>>> import numpy as np
>>> import numpy.linalg as la
>>> np.set_printoptions(precision=2, suppress=True, linewidth=100)
>>> def rd(a):
...     return np.round(a, 2) + 0
... 
>>> arr = np.loadtxt("out6.csv", delimiter=",")
>>> arr
array([[-3.,  0.,  0.],
       [ 0., -2.,  0.],
       [ 0.,  0.,  3.]])
>>> arr[:, 0] @ arr[:, 2]
np.float64(0.0)
>>> arr.T @ arr
array([[9., 0., 0.],
       [0., 4., 0.],
       [0., 0., 9.]])
>>> arr @ arr.T
array([[9., 0., 0.],
       [0., 4., 0.],
       [0., 0., 9.]])
>>> rd(la.pinv(arr))
array([[-0.33,  0.  ,  0.  ],
       [ 0.  , -0.5 ,  0.  ],
       [ 0.  ,  0.  ,  0.33]])
>>> evals, vecs = la.eigh(arr)
>>> rd(la.eigvalsh(arr @ arr))
array([4., 9., 9.])
>>> np.abs(vecs[:, -1]).round(6).argmax()
np.int64(2)
>>> np.unique(evals.round(6) + 0, return_counts=True)[1]
array([1, 1, 1])
>>> (evals > 1e-8).sum(), (evals < -1e-8).sum()
(np.int64(1), np.int64(2))
>>> rd(la.eigvalsh(arr + -2 * np.eye(3)))
array([-5., -4.,  1.])
>>> rd(la.svd(arr, compute_uv=False))
array([3., 3., 2.])
>>> evals.sum(), np.trace(arr)
(np.float64(-2.0), np.float64(-2.0))
>>> evals
array([-3., -2.,  3.])
>>> vecs.T @ arr @ vecs
array([[-3.,  0.,  0.],
       [ 0., -2.,  0.],
       [ 0.,  0.,  3.]])
>>> np.abs(vecs[:, -1])
array([0., 0., 1.])
>>> arr[2] @ arr[0]
np.float64(0.0)
>>> rd(la.norm(arr, 2))
np.float64(3.0)
>>> evals, vecs = la.eigh(arr)
>>> vec = np.array([4, -3, 1])
>>> rd(vec @ arr @ vec / (vec @ vec)), evals[0], evals[-1]
(np.float64(-2.42), np.float64(-3.0), np.float64(3.0))
>>> vec @ arr @ vec
np.float64(-63.0)
>>> vecs * np.maximum(evals, 0) @ vecs.T
array([[0., 0., 0.],
       [0., 0., 0.],
       [0., 0., 3.]])
>>> vec = np.array([2, 4, 2])
>>> arr @ (2 * vec)
array([-12., -16.,  12.])
>>> la.norm(arr @ vec) <= la.norm(arr, 2) * la.norm(vec) + 1e-9
np.True_
>>> np.sign((arr @ vec).round(6))
array([-1., -1.,  1.])
>>> arr @ np.eye(3)[0]
array([-3.,  0.,  0.])
>>> mat = np.minimum.outer(np.arange(1, 4), np.arange(1, 4)) * 2
>>> mat
array([[2, 2, 2],
       [2, 4, 4],
       [2, 4, 6]])
>>> # equal to its transpose
>>> evals, vecs = la.eigh(mat)
>>> rd(evals.sum()), np.trace(mat)
(np.float64(12.0), np.int64(12))
>>> rd(la.eigvalsh(mat + -3 * np.eye(3)))
array([-2.38, -1.71,  7.1 ])
>>> rd(np.abs(vecs[:, -1]))
array([0.33, 0.59, 0.74])
>>> np.abs(vecs[:, -1]).round(6).argmax()
np.int64(2)
>>> rd(vecs @ np.diag(evals) @ vecs.T)
array([[2., 2., 2.],
       [2., 4., 4.],
       [2., 4., 6.]])
>>> L = la.cholesky(mat)
>>> rd(np.prod(np.diag(L)) ** 2), rd(la.det(mat))
(np.float64(8.0), np.float64(8.0))
>>> rd(mat / np.sqrt(np.outer(np.diag(mat), np.diag(mat))))
array([[1.  , 0.71, 0.58],
       [0.71, 1.  , 0.82],
       [0.58, 0.82, 1.  ]])
>>> rd(L)
array([[1.41, 0.  , 0.  ],
       [1.41, 1.41, 0.  ],
       [1.41, 1.41, 1.41]])
>>> la.eigvalsh(mat).min() > 0
np.True_
>>> rd(la.det(2 * mat)), rd(la.det(mat))
(np.float64(64.0), np.float64(8.0))
>>> rd(la.eigvals(mat))
array([10.1 ,  1.29,  0.62])
>>> rd(np.poly(mat))
array([  1., -12.,  20.,  -8.])
>>> rd(la.det(mat.T))
np.float64(8.0)
>>> np.kron(np.eye(2, dtype=int), mat)
array([[2, 2, 2, 0, 0, 0],
       [2, 4, 4, 0, 0, 0],
       [2, 4, 6, 0, 0, 0],
       [0, 0, 0, 2, 2, 2],
       [0, 0, 0, 2, 4, 4],
       [0, 0, 0, 2, 4, 6]])
>>> rd(la.eigvals(mat).sum().real)
np.float64(12.0)
>>> np.einsum("ii->", mat)
np.int64(12)
>>> evals, vecs = la.eigh(mat)
>>> vec = np.array([0, 1, 0])
>>> (np.sign(vecs[:, -1].round(6)) == np.sign(vecs[0, -1].round(6))).astype(int)
array([1, 1, 1])
>>> vec @ mat @ vec / (vec @ vec), rd(evals[0]), rd(evals[-1])
(np.float64(4.0), np.float64(0.62), np.float64(10.1))
